In [1]: import numpy as np

In [2]: from numpy import linalg as LA

In [3]: np.set_printoptions(precision=2, suppress=True, linewidth=160, sign=" ")

In [4]: cent = np.array([[-3, 4, -2], [1, -4, -2], [-1, -4, -4]])

In [5]: rng = np.random.default_rng(1026)

In [6]: E = (rng.random((14, 3)) < 0.25) @ cent

In [7]: E
Out[7]: 
array([[-4,  0, -6],
       [-3,  4, -2],
       [ 1, -4, -2],
       [ 0,  0,  0],
       [ 1, -4, -2],
       [ 0,  0,  0],
       [ 0,  0,  0],
       [-3, -4, -8],
       [ 0,  0,  0],
       [ 0,  0,  0],
       [ 0, -8, -6],
       [-1, -4, -4],
       [-3,  4, -2],
       [-4,  0, -6]])

In [8]: Xc = E - E.mean(axis=0)

In [9]: left, sigma, Vh = LA.svd(Xc, full_matrices=False)

In [10]: LA.matrix_rank(Xc)
Out[10]: np.int64(3)

In [11]: Vh[0] * np.sign(Vh[0, np.abs(Vh[0]).argmax()])
Out[11]: array([-0.05,  0.84,  0.54])

In [12]: np.abs(Vh[0]).argmax()
Out[12]: np.int64(1)

In [13]: np.abs(left[:, 0]).argmax()
Out[13]: np.int64(10)

In [14]: np.abs(Vh[-1])
Out[14]: array([ 0.77,  0.38,  0.51])

In [15]: np.searchsorted(np.cumsum(sigma ** 2) / (sigma ** 2).sum(), 0.9) + 1
Out[15]: np.int64(2)

In [16]: r0 = np.array([-2, -2])

In [17]: print(np.correlate(E[6], E[5], "full"))
[ 0  0  0  0  0]

In [18]: cent = E[[12, 5]].astype(float)

In [19]: for _ in range(4):
    ...:     idx = LA.norm(E[:, None] - cent, axis=-1).argmin(axis=1)
    ...:     cent = np.array([E[idx == j].mean(axis=0) for j in range(2)])
    ...: 

In [20]: idx
Out[20]: array([ 0,  0,  1,  1,  1,  1,  1,  1,  1,  1,  1,  1,  0,  0])

In [21]: np.bincount(idx)
Out[21]: array([  4,  10])

In [22]: J = np.load("sample3.npy")

In [23]: print(J)
[[ 6  0  3]
 [ 6  0  3]
 [-4  0 -2]
 [-4  0 -2]
 [-2  0 -1]]

In [24]: # rows and columns are dependent

In [25]: left, sigma, Vh = LA.svd(J)

In [26]: sigma.round(2) + 0
Out[26]: array([ 11.62,   0.  ,   0.  ])

In [27]: np.argmax(sigma[:-1] / (sigma[1:] + 1e-6)) + 1
Out[27]: np.int64(1)

In [28]: M2 = left[:, :1] @ np.diag(sigma[:1]) @ Vh[:1]

In [29]: print(M2)
[[ 6.  0.  3.]
 [ 6.  0.  3.]
 [-4.  0. -2.]
 [-4.  0. -2.]
 [-2.  0. -1.]]

In [30]: print(np.round(LA.norm(J - M2) / LA.norm(J), 2))
0.0

In [31]: LA.matrix_rank(M2)
Out[31]: np.int64(1)

In [32]: print(LA.matrix_rank(J, rtol=0.05))
1

In [33]: left, sigma, Vh = LA.svd(J)

In [34]: V = Vh[:(sigma > 1e-8).sum()]

In [35]: x0 = J[0] + -1 * J[2] + rng.integers(2) * np.eye(3)[2]

In [36]: x0
Out[36]: array([ 10.,   0.,   6.])

In [37]: print(np.allclose(V.T @ V @ x0, x0))
False

In [38]: np.diag(V.T @ V)
Out[38]: array([ 0.8,  0. ,  0.2])

In [39]: np.round(LA.norm(x0 - V.T @ V @ x0), 2)
Out[39]: np.float64(0.89)

In [40]: M2 = J + rng.integers(-2, 3, (5, 1)) @ rng.integers(-2, 3, (1, 3))

In [41]: M2
Out[41]: 
array([[10,  0,  3],
       [ 6,  0,  3],
       [-8,  0, -2],
       [-8,  0, -2],
       [-2,  0, -1]])

In [42]: np.abs(M2 - J).sum(axis=1)
Out[42]: array([ 4,  0,  4,  4,  0])

In [43]: blk = np.stack([M2, 2 * M2, M2[::-1]])

In [44]: print(LA.matrix_rank(blk.reshape(3, -1)))
2

In [45]: print(np.einsum("bij,cij->bc", blk, blk))
[[ 295  590  -86]
 [ 590 1180 -172]
 [ -86 -172  295]]

In [46]: data = np.load("x.npy")

In [47]: data
Out[47]: 
array([[ 0,  5,  2],
       [ 0,  0, -3],
       [ 0,  0,  0]])

In [48]: np.einsum("ij,ji->", data, data)
Out[48]: np.int64(0)

In [49]: np.kron(np.eye(2, dtype=int), data)
Out[49]: 
array([[ 0,  5,  2,  0,  0,  0],
       [ 0,  0, -3,  0,  0,  0],
       [ 0,  0,  0,  0,  0,  0],
       [ 0,  0,  0,  0,  5,  2],
       [ 0,  0,  0,  0,  0, -3],
       [ 0,  0,  0,  0,  0,  0]])

In [50]: round(float(LA.det(data.T)), 2)
Out[50]: 0.0

In [51]: data @ data
Out[51]: 
array([[  0,   0, -15],
       [  0,   0,   0],
       [  0,   0,   0]])

In [52]: np.sort(LA.eigvals(data))
Out[52]: array([ 0.,  0.,  0.])

In [53]: m1 = np.load("arr.npy")

In [54]: m1
Out[54]: 
array([[ 0,  0,  0,  0],
       [ 0, -3,  0,  0],
       [ 0,  0, -1,  0],
       [ 0,  0,  0, -9]])

In [55]: # null space of dimension 1

In [56]: w, V = LA.eigh(m1)

In [57]: LA.eigvalsh(m1 + -3 * np.eye(4))
Out[57]: array([-12.,  -6.,  -4.,  -3.])

In [58]: V.T @ V
Out[58]: 
array([[ 1.,  0.,  0.,  0.],
       [ 0.,  1.,  0.,  0.],
       [ 0.,  0.,  1.,  0.],
       [ 0.,  0.,  0.,  1.]])

In [59]: print((w > 1e-8).sum(), (w < -1e-8).sum())
0 3

In [60]: V.T @ m1 @ V
Out[60]: 
array([[-9.,  0.,  0.,  0.],
       [ 0., -3.,  0.,  0.],
       [ 0.,  0., -1.,  0.],
       [ 0.,  0.,  0.,  0.]])

In [61]: w.sum(), np.trace(m1)
Out[61]: (np.float64(-13.0), np.int64(-13))

In [62]: V @ np.diag(w) @ V.T
Out[62]: 
array([[ 0.,  0.,  0.,  0.],
       [ 0., -3.,  0.,  0.],
       [ 0.,  0., -1.,  0.],
       [ 0.,  0.,  0., -9.]])

In [63]: LA.norm(m1, axis=0)
Out[63]: array([ 0.,  3.,  1.,  9.])

In [64]: LA.svd(m1, compute_uv=False)
Out[64]: array([ 9.,  3.,  1.,  0.])

In [65]: m1[:, 2] @ m1[:, 0]
Out[65]: np.int64(0)

In [66]: m1.T @ m1
Out[66]: 
array([[  0,   0,   0,   0],
       [  0,   9,   0,   0],
       [  0,   0,   1,   0],
       [  0,   0,   0,  81]])

In [67]: idx = rng.permutation(4)

In [68]: idx
Out[68]: array([ 1,  3,  2,  0])

In [69]: M2 = m1[idx][:, idx]

In [70]: np.allclose(M2, m1)
Out[70]: False

In [71]: np.diag(M2)
Out[71]: array([-3, -9, -1,  0])

In [72]: np.round(LA.det(M2), 2), np.round(LA.det(m1[idx]), 2)
Out[72]: (np.float64(0.0), np.float64(0.0))

In [73]: x0 = np.array([-3, -2, 0, -2])

In [74]: np.einsum("ij,j->i", m1, x0)
Out[74]: array([  0,   6,   0,  18])

In [75]: LA.norm(m1 @ x0) <= LA.norm(m1, 2) * LA.norm(x0) + 1e-9
Out[75]: np.True_

In [76]: m1 @ x0
Out[76]: array([  0,   6,   0,  18])

In [77]: m1 @ np.eye(4)[1]
Out[77]: array([ 0., -3.,  0.,  0.])

In [78]: m1 * x0
Out[78]: 
array([[  0,   0,   0,   0],
       [  0,   6,   0,   0],
       [  0,   0,   0,   0],
       [  0,   0,   0,  18]])

In [79]: np.sign((m1 @ x0).round(6))
Out[79]: array([ 0,  1,  0,  1])

In [80]: left, sigma, Vh = LA.svd(m1)

In [81]: sigma
Out[81]: array([ 9.,  3.,  1.,  0.])

In [82]: np.argmax(sigma[:-1] / (sigma[1:] + 1e-6)) + 1
Out[82]: np.int64(3)

In [83]: M2 = left[:, :3] @ np.diag(sigma[:3]) @ Vh[:3]

In [84]: np.round(LA.norm(m1 - M2, 2), 2), sigma[3]
Out[84]: (np.float64(0.0), np.float64(0.0))

In [85]: M2
Out[85]: 
array([[ 0.,  0.,  0.,  0.],
       [ 0., -3.,  0.,  0.],
       [ 0.,  0., -1.,  0.],
       [ 0.,  0.,  0., -9.]])

In [86]: K = np.loadtxt("test9.csv", delimiter=",")

In [87]: K
Out[87]: 
array([[ 0.04,  0.04,  0.18,  0.04],
       [ 0.04,  0.04,  0.18,  0.04],
       [ 0.18,  0.18,  0.89,  0.18],
       [ 0.04,  0.04,  0.18,  0.04]])

In [88]: # row 2 dominates

In [89]: M2 = np.array([[2, 1], [2, 1]])

In [90]: cent = np.kron(M2, K)

In [91]: LA.matrix_rank(cent)
Out[91]: np.int64(1)

In [92]: cent
Out[92]: 
array([[ 0.07,  0.07,  0.36,  0.07,  0.04,  0.04,  0.18,  0.04],
       [ 0.07,  0.07,  0.36,  0.07,  0.04,  0.04,  0.18,  0.04],
       [ 0.36,  0.36,  1.79,  0.36,  0.18,  0.18,  0.89,  0.18],
       [ 0.07,  0.07,  0.36,  0.07,  0.04,  0.04,  0.18,  0.04],
       [ 0.07,  0.07,  0.36,  0.07,  0.04,  0.04,  0.18,  0.04],
       [ 0.07,  0.07,  0.36,  0.07,  0.04,  0.04,  0.18,  0.04],
       [ 0.36,  0.36,  1.79,  0.36,  0.18,  0.18,  0.89,  0.18],
       [ 0.07,  0.07,  0.36,  0.07,  0.04,  0.04,  0.18,  0.04]])

In [93]: print(round(float(LA.norm(cent, 2)), 2), round(LA.norm(M2, 2) * LA.norm(K, 2), 2))
3.16 3.16

In [94]: rank = LA.matrix_rank(cent)

In [95]: rank
Out[95]: np.int64(1)

In [96]: null = LA.svd(cent)[2][rank:].T

In [97]: null.shape
Out[97]: (8, 7)

In [98]: [int(LA.matrix_rank(cent[:, :j + 1])) for j in range(8)]
Out[98]: [1, 1, 1, 1, 1, 1, 1, 1]

In [99]: left, sigma, Vh = LA.svd(K)

In [100]: V = Vh[:(sigma > 1e-8).sum()]

In [101]: x0 = K[2] + 5 * K[1] + rng.integers(2) * np.eye(4)[2]

In [102]: x0
Out[102]: array([ 0.36,  0.36,  2.79,  0.36])

In [103]: print(np.round(LA.norm(x0 - V.T @ V @ x0), 2))
0.33

In [104]: X = np.load("m.npy")

In [105]: print(X)
[[ 0.99 -0.8  -0.52 -2.67]
 [-0.12  0.94  2.72 -0.85]
 [ 2.73 -0.4   0.59  1.02]
 [-0.74 -2.7   1.01  0.34]]

In [106]: left, sigma, Vh = LA.svd(data)

In [107]: sigma
Out[107]: array([ 5.54,  2.71,  0.  ])

In [108]: M2 = left[:, :2] @ np.diag(sigma[:2]) @ Vh[:2]

In [109]: round(float(LA.norm(data - M2) / LA.norm(data)), 2)
Out[109]: 0.0

In [110]: LA.matrix_rank(M2)
Out[110]: np.int64(2)

In [111]: Xc = (E - E.mean(axis=0)) / E.std(axis=0)

In [112]: Xc.std(axis=0)
Out[112]: array([ 1.,  1.,  1.])

In [113]: coef = LA.lstsq(np.delete(Xc, 1, axis=1), Xc[:, 1])[0]

In [114]: np.abs(coef).argmax()
Out[114]: np.int64(1)
